% ipython --no-banner

In [1]: import numpy as np

In [2]: from numpy import linalg as LA

In [3]: np.set_printoptions(precision=2, suppress=True, linewidth=100)

In [4]: E = np.loadtxt("x.csv", delimiter=",")

In [5]: E
Out[5]: 
array([[-1.7,  1.3, -0.5,  2.9],
       [ 0.5, -1.2,  1. ,  0.8],
       [ 0.5,  1.3, -3. ,  0.9]])

In [6]: LA.norm(E, axis=1).argmax()
Out[6]: np.int64(0)

In [7]: round(float(LA.norm(E, "nuc")), 2)
Out[7]: 8.51

In [8]: round(LA.norm(E[1], 1), 2), np.round(LA.norm(E[1], np.inf), 2)
Out[8]: (np.float64(3.5), np.float64(1.2))

In [9]: LA.norm(E, axis=0)
Out[9]: array([1.84, 2.2 , 3.2 , 3.14])

In [10]: x0 = np.array([-2, -1, 2, -3])

In [11]: E @ np.eye(4)[3]
Out[11]: array([2.9, 0.8, 0.9])

In [12]: E @ x0
Out[12]: array([ -7.6,  -0.2, -11. ])

In [13]: (E @ x0).argmax()
Out[13]: np.int64(1)

In [14]: np.sign((E @ x0).round(6))
Out[14]: array([-1., -1., -1.])

In [15]: t = np.radians(30)

In [16]: Rm = np.eye(4)

In [17]: Rm[2, 2] = Rm[3, 3] = np.cos(t)

In [18]: Rm[2, 3], Rm[3, 2] = -np.sin(t), np.sin(t)

In [19]: Rm
Out[19]: 
array([[ 1.  ,  0.  ,  0.  ,  0.  ],
       [ 0.  ,  1.  ,  0.  ,  0.  ],
       [ 0.  ,  0.  ,  0.87, -0.5 ],
       [ 0.  ,  0.  ,  0.5 ,  0.87]])

In [20]: A2 = E @ Rm.T

In [21]: LA.svd(E, compute_uv=False), LA.svd(A2, compute_uv=False)
Out[21]: (array([4.25, 2.9 , 1.36]), array([4.25, 2.9 , 1.36]))

In [22]: A2 = E / LA.norm(E, axis=1, keepdims=True)

In [23]: cov = A2 @ A2.T

In [24]: round(np.degrees(np.arccos(np.clip(cov[2, 0], -1, 1))), 2)
Out[24]: np.float64(66.62)

In [25]: (np.abs(cov) > 0.9).astype(int)
Out[25]: 
array([[1, 0, 0],
       [0, 1, 0],
       [0, 0, 1]])

In [26]: cov[2]
Out[26]: array([ 0.4 , -0.57,  1.  ])

In [27]: F = np.load("run3.npy")

In [28]: F
Out[28]: 
array([[ 0.,  0.,  3.],
       [ 0.,  0., -5.],
       [ 3., -5.,  0.]])

In [29]: A2 = F / np.sqrt((F ** 2).mean(axis=1, keepdims=True))

In [30]: A2[2]
Out[30]: array([ 0.89, -1.49,  0.  ])

In [31]: LA.norm(A2, axis=1)
Out[31]: array([1.73, 1.73, 1.73])

In [32]: F - F.mean(axis=1, keepdims=True)
Out[32]: 
array([[-1.  , -1.  ,  2.  ],
       [ 1.67,  1.67, -3.33],
       [ 3.67, -4.33,  0.67]])

In [33]: LA.matrix_rank(A2) == LA.matrix_rank(F)
Out[33]: np.True_

In [34]: F @ F
Out[34]: 
array([[  9., -15.,   0.],
       [-15.,  25.,   0.],
       [  0.,   0.,  34.]])

In [35]: (F + F.T) / 2
Out[35]: 
array([[ 0.,  0.,  3.],
       [ 0.,  0., -5.],
       [ 3., -5.,  0.]])

In [36]: np.round(np.sort(np.abs(LA.eigvals(F))), 2) + 0
Out[36]: array([0.  , 5.83, 5.83])

In [37]: LA.cond(F) > 100
Out[37]: np.True_

In [38]: LA.matrix_rank(F, rtol=0.1)
Out[38]: np.int64(2)

In [39]: np.round(LA.norm(F, 2) / LA.norm(F), 2)
Out[39]: np.float64(0.71)

In [40]: np.argsort(-LA.norm(F, axis=0).round(6), kind="stable")[:3]
Out[40]: array([2, 1, 0])

In [41]: [round(float(x), 2) for x in LA.svd(F, compute_uv=False)[:3]]
Out[41]: [5.83, 5.83, 0.0]

In [42]: rk = LA.matrix_rank(F)

In [43]: rk
Out[43]: np.int64(2)

In [44]: N = LA.svd(F)[2][rk:].T

In [45]: [int(LA.matrix_rank(F[:, :j + 1])) for j in range(3)]
Out[45]: [1, 1, 2]

In [46]: [int(LA.matrix_rank(F[:i])) for i in range(1, len(F) + 1)]
Out[46]: [1, 1, 2]

In [47]: N.shape
Out[47]: (3, 1)

In [48]: N[:, 0] / N[np.abs(N[:, 0]).round(6).argmax(), 0]
Out[48]: array([1. , 0.6, 0. ])

In [49]: A = np.array([[0.9, -0.2, 0.3], [1.1, -0.3, -0.1], [0.1, 0.6, 0.2]])

In [50]: A[:, 2] *= 3

In [51]: A
Out[51]: 
array([[ 0.9, -0.2,  0.9],
       [ 1.1, -0.3, -0.3],
       [ 0.1,  0.6,  0.6]])

In [52]: proj = np.triu(np.array([[-1, -3, 2], [0, -2, -3], [-1, 0, -2]]), 1) + np.eye(3)

In [53]: A2 = proj @ A @ LA.inv(proj)

In [54]: proj @ A - A @ proj
Out[54]: 
array([[-3.1,  4.8, -0.3],
       [-0.3,  1.5, -4.9],
       [ 0. ,  0.3,  1.6]])

In [55]: round(np.trace(A2), 2), round(np.trace(A), 2)
Out[55]: (np.float64(1.2), np.float64(1.2))

In [56]: LA.matrix_rank(A2)
Out[56]: np.int64(3)

In [57]: round(float(LA.det(A2)), 2)
Out[57]: 0.76

In [58]: O, V = LA.qr(A[:, :2])[0], LA.qr(A[:, 2:])[0]

In [59]: sv = LA.svd(O.T @ V, compute_uv=False)

In [60]: round(float(LA.norm(O @ O.T - V @ V.T, 2)), 2)
Out[60]: 1.0

In [61]: (sv > 0.9).sum()
Out[61]: np.int64(0)

In [62]: np.degrees(np.arccos(sv.clip(0, 1)))
Out[62]: array([49.44])

In [63]: sv
Out[63]: array([0.65])

In [64]: A2 = A / np.sqrt((A ** 2).mean(axis=1, keepdims=True))

In [65]: A - A.mean(axis=1, keepdims=True)
Out[65]: 
array([[ 0.37, -0.73,  0.37],
       [ 0.93, -0.47, -0.47],
       [-0.33,  0.17,  0.17]])

In [66]: (A + A.T) / 2
Out[66]: 
array([[ 0.9 ,  0.45,  0.5 ],
       [ 0.45, -0.3 ,  0.15],
       [ 0.5 ,  0.15,  0.6 ]])

In [67]: np.allclose(A @ A.T, A.T @ A)
Out[67]: False

In [68]: np.round(np.abs(LA.eigvals(A)).max(), 2)
Out[68]: np.float64(1.33)

In [69]: LA.matrix_power(A, 4)
Out[69]: 
array([[1.87, 0.38, 1.72],
       [0.96, 0.5 , 0.85],
       [0.87, 0.33, 1.36]])

In [70]: np.sort(np.abs(LA.eigvals(A)))
Out[70]: array([0.76, 0.76, 1.33])

In [71]: rng = np.random.default_rng(205)

In [72]: lab = rng.permutation(3)

In [73]: lab
Out[73]: array([0, 2, 1])

In [74]: A2 = A[lab][:, lab]

In [75]: np.diag(A2)
Out[75]: array([ 0.9,  0.6, -0.3])

In [76]: round(LA.det(A2), 2), round(LA.det(A[lab]), 2)
Out[76]: (np.float64(0.76), np.float64(-0.76))

In [77]: np.trace(A2)
Out[77]: np.float64(1.2)

In [78]: A2
Out[78]: 
array([[ 0.9,  0.9, -0.2],
       [ 0.1,  0.6,  0.6],
       [ 1.1, -0.3, -0.3]])

In [79]: np.allclose(A2, A)
Out[79]: False

In [80]: m1 = np.load("w.npy")

In [81]: m1
Out[81]: 
array([[-0.71, -0.71],
       [ 0.71, -0.71]])

In [82]: # keeps lengths

In [83]: A2 = np.array([[1, 3], [1, 2]])

In [84]: np.round(np.einsum("ik,kj->ji", m1, A2), 2) + 0
Out[84]: 
array([[-1.41,  0.  ],
       [-3.54,  0.71]])

In [85]: LA.matrix_rank(m1 @ A2)
Out[85]: np.int64(2)

In [86]: np.round(np.einsum("ij->j", m1), 2) + 0
Out[86]: array([ 0.  , -1.41])

In [87]: np.einsum("ij,ij->i", m1, m1)
Out[87]: array([1., 1.])

In [88]: np.count_nonzero(E)
Out[88]: np.int64(12)

In [89]: np.abs(E).max()
Out[89]: np.float64(3.0)

In [90]: sv = 10 * 0.2 ** np.arange(3)

In [91]: mat = rng.normal(size=(23, 3)) * rng.permutation(sv)

In [92]: mat.round(2) + 0
Out[92]: 
array([[  3.75,  18.85,   0.22],
       [  0.82,  -0.59,   0.26],
       [  2.2 ,   1.09,   0.6 ],
       [  0.64,   8.57,  -0.73],
       [  4.13,  -3.24,   0.38],
       [ -1.65,  22.45,  -0.09],
       [ -3.65,  -9.46,   0.05],
       [ -2.2 ,   8.39,   0.  ],
       [ -4.51, -11.87,  -0.29],
       [ -0.07,  -0.32,  -0.25],
       [ -2.42,  -5.39,   0.35],
       [ -0.78,  -8.07,  -0.14],
       [  3.27,   3.07,  -0.89],
       [  2.06,   7.4 ,  -0.06],
       [ -2.1 ,   1.74,  -1.26],
       [  1.79,  -6.83,  -0.07],
       [  2.2 ,   3.05,  -0.12],
       [ -2.14,   7.41,  -0.28],
       [  0.53,  -4.55,   0.39],
       [ -0.71,  17.75,  -0.49],
       [  0.2 ,  -9.79,   0.04],
       [  1.19,  -5.16,   0.55],
       [  1.49,   8.52,  -0.14]])

In [93]: # column 1 dominates

In [94]: Ac = (mat - mat.mean(axis=0)) / mat.std(axis=0)

In [95]: Ac.std(axis=0)
Out[95]: array([1., 1., 1.])

In [96]: b = LA.lstsq(np.delete(Ac, 2, axis=1), Ac[:, 2])[0]

In [97]: np.abs(b).argmax()
Out[97]: np.int64(1)

In [98]: np.round(1 - np.var(Ac[:, 2] - np.delete(Ac, 2, axis=1) @ b), 2)
Out[98]: np.float64(0.13)

In [99]: b
Out[99]: array([ 0.28, -0.28])

In [100]: cov = np.cov(mat, rowvar=False)

In [101]: LA.eigvalsh(cov)[::-1]
Out[101]: array([89.72,  5.25,  0.18])

In [102]: np.median(mat, axis=0)
Out[102]: array([ 0.53,  1.09, -0.07])

In [103]: cov
Out[103]: 
array([[ 5.48,  4.49,  0.24],
       [ 4.49, 89.47, -0.96],
       [ 0.24, -0.96,  0.2 ]])

In [104]: W2 = mat[[18, 17]].astype(float)

In [105]: for _ in range(6):
     ...:     lab = LA.norm(mat[:, None] - W2, axis=-1).argmin(axis=1)
     ...:     W2 = np.array([mat[lab == j].mean(axis=0) for j in range(2)])
     ...: 

In [106]: lab
Out[106]: array([1, 0, 0, 1, 0, 1, 0, 1, 0, 0, 0, 0, 1, 1, 0, 0, 1, 1, 0, 1, 0, 0, 1])

In [107]: W2[1] - W2[0]
Out[107]: array([ 0.87, 15.35, -0.3 ])

In [108]: X = np.load("a.npy")

In [109]: X
Out[109]: 
array([[-0.3, -0.7,  0.7],
       [-0.8, -1.1, -0.7],
       [-0.1,  1.9, -2.4],
       [-0.7, -0.2, -0.7],
       [ 0.7,  0.1,  1.1],
       [-1.2,  1.5,  0.7],
       [-0.3, -0.2,  0.3],
       [-1.2, -0.8,  0.1],
       [ 1.7,  1.6,  1.7],
       [-0.6,  1. , -0.4],
       [-1.2, -0.4,  0. ],
       [ 0.5, -0.6,  1.7],
       [ 1.9, -0.8, -0.8],
       [ 3.9,  6.6, -2.4],
       [ 0.4, -1.6, -0.8],
       [ 0. ,  0.5,  0.1],
       [-2.1,  0. ,  0.9],
       [ 0.7, -2. , -0.9],
       [-0.5, -1.4,  1.8],
       [-1.3, -0.1, -1.5],
       [-1.1, -0.5, -0.6]])

In [110]: Ac = mat - mat.mean(axis=0)

In [111]: left, sv, Vt = LA.svd(Ac, full_matrices=False)

In [112]: round(float((sv ** 2).sum() ** 2 / (sv ** 4).sum()), 2)
Out[112]: 1.12

In [113]: np.round(Ac.mean(axis=0), 2) + 0
Out[113]: array([0., 0., 0.])

In [114]: LA.matrix_rank(Ac)
Out[114]: np.int64(3)

In [115]: np.round(sv ** 2 / (sv ** 2).sum(), 2) + 0
Out[115]: array([0.94, 0.06, 0.  ])

In [116]: np.abs(Vt[0]).argmax()
Out[116]: np.int64(1)

In [117]: sv
Out[117]: array([44.43, 10.75,  1.97])

In [118]: np.searchsorted(np.cumsum(sv ** 2) / (sv ** 2).sum(), 0.9) + 1
Out[118]: np.int64(1)

In [119]: (np.sign(left[:, 0]) == np.sign(left[0, 0])).astype(int)
Out[119]: array([1, 0, 0, 1, 0, 1, 0, 1, 0, 0, 0, 0, 1, 1, 0, 0, 1, 1, 0, 1, 0, 0, 1])

In [120]: np.abs(Vt[-1])
Out[120]: array([0.06, 0.01, 1.  ])
